$ ipython --no-banner

In [1]: import numpy as np

In [2]: np.set_printoptions(suppress=True, linewidth=200)

In [3]: def rnd(a):
   ...:     return np.round(a, 1) + 0
   ...: 

In [4]: M = np.load("x.npy")

In [5]: M
Out[5]: 
array([[-1.2, -2.1, -1.2, -1.3],
       [-0.6,  2.1,  1.6, -1.3],
       [ 1. ,  1.3, -1. ,  2.3],
       [ 0. , -1.4,  2.6,  0. ],
       [-0.5,  0.8, -1.4,  2.5],
       [-1.3,  0.5,  0.9, -2.5],
       [-1.3, -2.7,  0.5, -0.3],
       [ 2.4, -1.7, -0.2, -0.6],
       [-1.8, -2.1,  0.7,  1.1],
       [ 0.7, -2.5,  0.9, -1.2],
       [ 1.1,  0.8, -1.3, -2.3],
       [ 0.6,  1.1, -2.5,  1. ],
       [ 2.5,  0.3,  1.4,  1. ],
       [ 0.2,  1.1, -2.3,  1.6],
       [-1.8, -0.9, -1.7, -1.4],
       [ 2.5, -1. ,  0. ,  1.3],
       [ 1.6,  1.4,  1.6, -1.4],
       [ 2.4,  0.3, -1. , -1.5],
       [-1. ,  0.2,  1.4, -2.5],
       [-2.3, -0.4,  1.4,  1.2],
       [-1.7, -0.9,  0.6,  2.2],
       [ 2.7,  1.1,  0.7, -0.2],
       [ 1.5, -1.5, -1.4,  1.6],
       [-0.1,  0.1,  0.2,  3. ],
       [ 0.7, -0.6,  0.7, -2.8],
       [-0.3, -0.2, -3. ,  0.3],
       [-0.4,  1.6,  1.9, -1.6],
       [-1. ,  0.7,  1.8, -2. ],
       [ 0.6, -1.2,  1.7, -2.1],
       [-2.6,  0.1, -0.9, -1.1],
       [ 0.7, -1.2,  0.4, -2.6],
       [ 0.9,  1. ,  2. ,  1.8],
       [ 2. ,  0.4,  0.1, -2.2],
       [-2.3,  0.7, -1.8,  0.5],
       [ 0.7,  0.8, -1.2, -2.5],
       [ 1.3,  2.6,  0.4,  0.8],
       [ 0.8,  2.6, -0.9, -0.8],
       [-2. ,  1.2,  0. ,  1.9],
       [ 0. ,  0.6,  0.4,  2.9],
       [ 1.7,  2.3,  0.4, -0.8],
       [-1.8, -1.5, -1.2, -1.4]])

In [6]: lab = M[:, 0] > np.median(M[:, 0])

In [7]: r0 = M[lab].mean(axis=0) - M[~lab].mean(axis=0)

In [8]: rnd((((M - M.mean(axis=0)) @ r0 > 0) == lab).mean())
Out[8]: np.float64(1.0)

In [9]: np.argsort(-np.abs(r0).round(6), kind="stable")
Out[9]: array([0, 3, 1, 2])

In [10]: lab.astype(int)
Out[10]: array([0, 0, 1, 0, 0, 0, 0, 1, 0, 1, 1, 1, 1, 0, 0, 1, 1, 1, 0, 0, 0, 1, 1, 0, 1, 0, 0, 0, 1, 0, 1, 1, 1, 0, 1, 1, 1, 0, 0, 1, 0])

In [11]: rnd(r0)
Out[11]: array([ 2.6,  0.4,  0. , -0.6])

In [12]: U, s, VT = np.linalg.svd(M, full_matrices=False)

In [13]: np.allclose(U * s @ VT, M)
Out[13]: True

In [14]: rnd(np.abs(VT[0]))
Out[14]: array([0.2, 0.1, 0.3, 0.9])

In [15]: rnd(s / s[0])
Out[15]: array([1. , 0.9, 0.7, 0.7])

In [16]: rnd(np.cumsum(s ** 2) / np.sum(s ** 2))
Out[16]: array([0.4, 0.6, 0.8, 1. ])

In [17]: rnd(VT @ VT.T)
Out[17]: 
array([[1., 0., 0., 0.],
       [0., 1., 0., 0.],
       [0., 0., 1., 0.],
       [0., 0., 0., 1.]])

In [18]: rnd(U.T @ M @ VT.T)
Out[18]: 
array([[11.4,  0. ,  0. ,  0. ],
       [ 0. , 10.2,  0. ,  0. ],
       [ 0. ,  0. ,  8.5,  0. ],
       [ 0. ,  0. ,  0. ,  8. ]])

In [19]: rnd(U.T @ U)
Out[19]: 
array([[1., 0., 0., 0.],
       [0., 1., 0., 0.],
       [0., 0., 1., 0.],
       [0., 0., 0., 1.]])

In [20]: rnd(s)
Out[20]: array([11.4, 10.2,  8.5,  8. ])

In [21]: feats = np.loadtxt("w.csv", delimiter=",")

In [22]: feats
Out[22]: 
array([[ 5.,  0.,  0.,  0.,  0.,  0.,  0.,  0.,  0.],
       [-4.,  3.,  0.,  0.,  0.,  0.,  0.,  0.,  0.],
       [ 0., -4., -1.,  0.,  0.,  0.,  0.,  0.,  0.],
       [ 0., -4., -2.,  4.,  0.,  0.,  0.,  0.,  0.],
       [-2., -4., -2.,  5.,  2.,  0.,  0.,  0.,  0.],
       [ 0.,  1.,  1., -4., -3., -3.,  0.,  0.,  0.],
       [-5., -1.,  2., -5., -5., -1., -3.,  0.,  0.],
       [-5., -5.,  0.,  4., -5., -3., -1.,  5.,  0.],
       [-1., -3., -1., -5., -3.,  2.,  1., -5.,  1.]])

In [23]: # triangular, det is the product of the diagonal

In [24]: r0, v = feats[6], feats[1]

In [25]: r0 @ v
Out[25]: np.float64(17.0)

In [26]: p = (r0 @ v) / (r0 @ r0) * r0

In [27]: rnd(np.linalg.norm(r0 + v) ** 2 + np.linalg.norm(r0 - v) ** 2)
Out[27]: np.float64(230.0)

In [28]: np.outer(r0, v)
Out[28]: 
array([[ 20., -15.,  -0.,  -0.,  -0.,  -0.,  -0.,  -0.,  -0.],
       [  4.,  -3.,  -0.,  -0.,  -0.,  -0.,  -0.,  -0.,  -0.],
       [ -8.,   6.,   0.,   0.,   0.,   0.,   0.,   0.,   0.],
       [ 20., -15.,  -0.,  -0.,  -0.,  -0.,  -0.,  -0.,  -0.],
       [ 20., -15.,  -0.,  -0.,  -0.,  -0.,  -0.,  -0.,  -0.],
       [  4.,  -3.,  -0.,  -0.,  -0.,  -0.,  -0.,  -0.,  -0.],
       [ 12.,  -9.,  -0.,  -0.,  -0.,  -0.,  -0.,  -0.,  -0.],
       [ -0.,   0.,   0.,   0.,   0.,   0.,   0.,   0.,   0.],
       [ -0.,   0.,   0.,   0.,   0.,   0.,   0.,   0.,   0.]])

In [29]: rnd(v - p)
Out[29]: array([-3.1,  3.2, -0.4,  0.9,  0.9,  0.2,  0.6,  0. ,  0. ])

In [30]: np.linalg.matrix_rank(np.outer(r0, v))
Out[30]: np.int64(1)

In [31]: rnd(p)
Out[31]: array([-0.9, -0.2,  0.4, -0.9, -0.9, -0.2, -0.6,  0. ,  0. ])

In [32]: rng = np.random.default_rng(302)

In [33]: lab = rng.permutation(9)

In [34]: A2 = feats[:, lab] * rng.choice([-1, 1], 9)

In [35]: A2
Out[35]: 
array([[ 0., -0., -0., -5., -0.,  0., -0.,  0., -0.],
       [ 0., -3., -0.,  4., -0.,  0., -0.,  0., -0.],
       [ 0.,  4., -0., -0.,  1.,  0., -0.,  0., -0.],
       [ 0.,  4., -0., -0.,  2.,  0., -0.,  0., -4.],
       [ 0.,  4., -2.,  2.,  2.,  0., -0.,  0., -5.],
       [ 0., -1.,  3., -0., -1.,  0.,  3.,  0.,  4.],
       [-3.,  1.,  5.,  5., -2.,  0.,  1.,  0.,  5.],
       [-1.,  5.,  5.,  5., -0.,  5.,  3.,  0., -4.],
       [ 1.,  3.,  3.,  1.,  1., -5., -2.,  1.,  5.]])

In [36]: U, _, VT = np.linalg.svd(feats.T @ A2)

In [37]: lab
Out[37]: array([6, 1, 4, 0, 2, 7, 5, 8, 3])

In [38]: x0 = np.array([5, 3, 0, 3, 2, 4, 4, 2, 5])

In [39]: rhs = feats @ x0

In [40]: rhs
Out[40]: array([ 25., -11., -12.,   0.,  -3., -27., -69., -44., -28.])

In [41]: rnd(np.linalg.solve(feats, feats[:, 4]))
Out[41]: array([0., 0., 0., 0., 1., 0., 0., 0., 0.])

In [42]: rnd(np.linalg.solve(feats, -3 * rhs))
Out[42]: array([-15.,  -9.,   0.,  -9.,  -6., -12., -12.,  -6., -15.])

In [43]: rnd(np.linalg.solve(feats.T, feats[7]))
Out[43]: array([0., 0., 0., 0., 0., 0., 0., 1., 0.])

In [44]: rnd(np.linalg.svd(feats, compute_uv=False))
Out[44]: array([13.5, 13.1,  8.7,  6.5,  2.7,  2.1,  1.5,  0.5,  0.1])

In [45]: feats - feats[0]
Out[45]: 
array([[  0.,   0.,   0.,   0.,   0.,   0.,   0.,   0.,   0.],
       [ -9.,   3.,   0.,   0.,   0.,   0.,   0.,   0.,   0.],
       [ -5.,  -4.,  -1.,   0.,   0.,   0.,   0.,   0.,   0.],
       [ -5.,  -4.,  -2.,   4.,   0.,   0.,   0.,   0.,   0.],
       [ -7.,  -4.,  -2.,   5.,   2.,   0.,   0.,   0.,   0.],
       [ -5.,   1.,   1.,  -4.,  -3.,  -3.,   0.,   0.,   0.],
       [-10.,  -1.,   2.,  -5.,  -5.,  -1.,  -3.,   0.,   0.],
       [-10.,  -5.,   0.,   4.,  -5.,  -3.,  -1.,   5.,   0.],
       [ -6.,  -3.,  -1.,  -5.,  -3.,   2.,   1.,  -5.,   1.]])

In [46]: feats.sum(axis=1)
Out[46]: array([  5.,  -1.,  -5.,  -2.,  -1.,  -8., -18., -10., -14.])

In [47]: np.unravel_index(np.abs(feats).argmax(), feats.shape)
Out[47]: (np.int64(0), np.int64(0))

In [48]: np.count_nonzero(feats)
Out[48]: np.int64(41)

In [49]: rnd(np.linalg.norm(feats))
Out[49]: np.float64(22.0)

In [50]: feats.shape
Out[50]: (9, 9)

In [51]: feats.sum(axis=0)
Out[51]: array([-12., -17.,  -3.,  -1., -14.,  -5.,  -3.,   0.,   1.])

In [52]: rnd(feats.mean(axis=0))
Out[52]: array([-1.3, -1.9, -0.3, -0.1, -1.6, -0.6, -0.3,  0. ,  0.1])
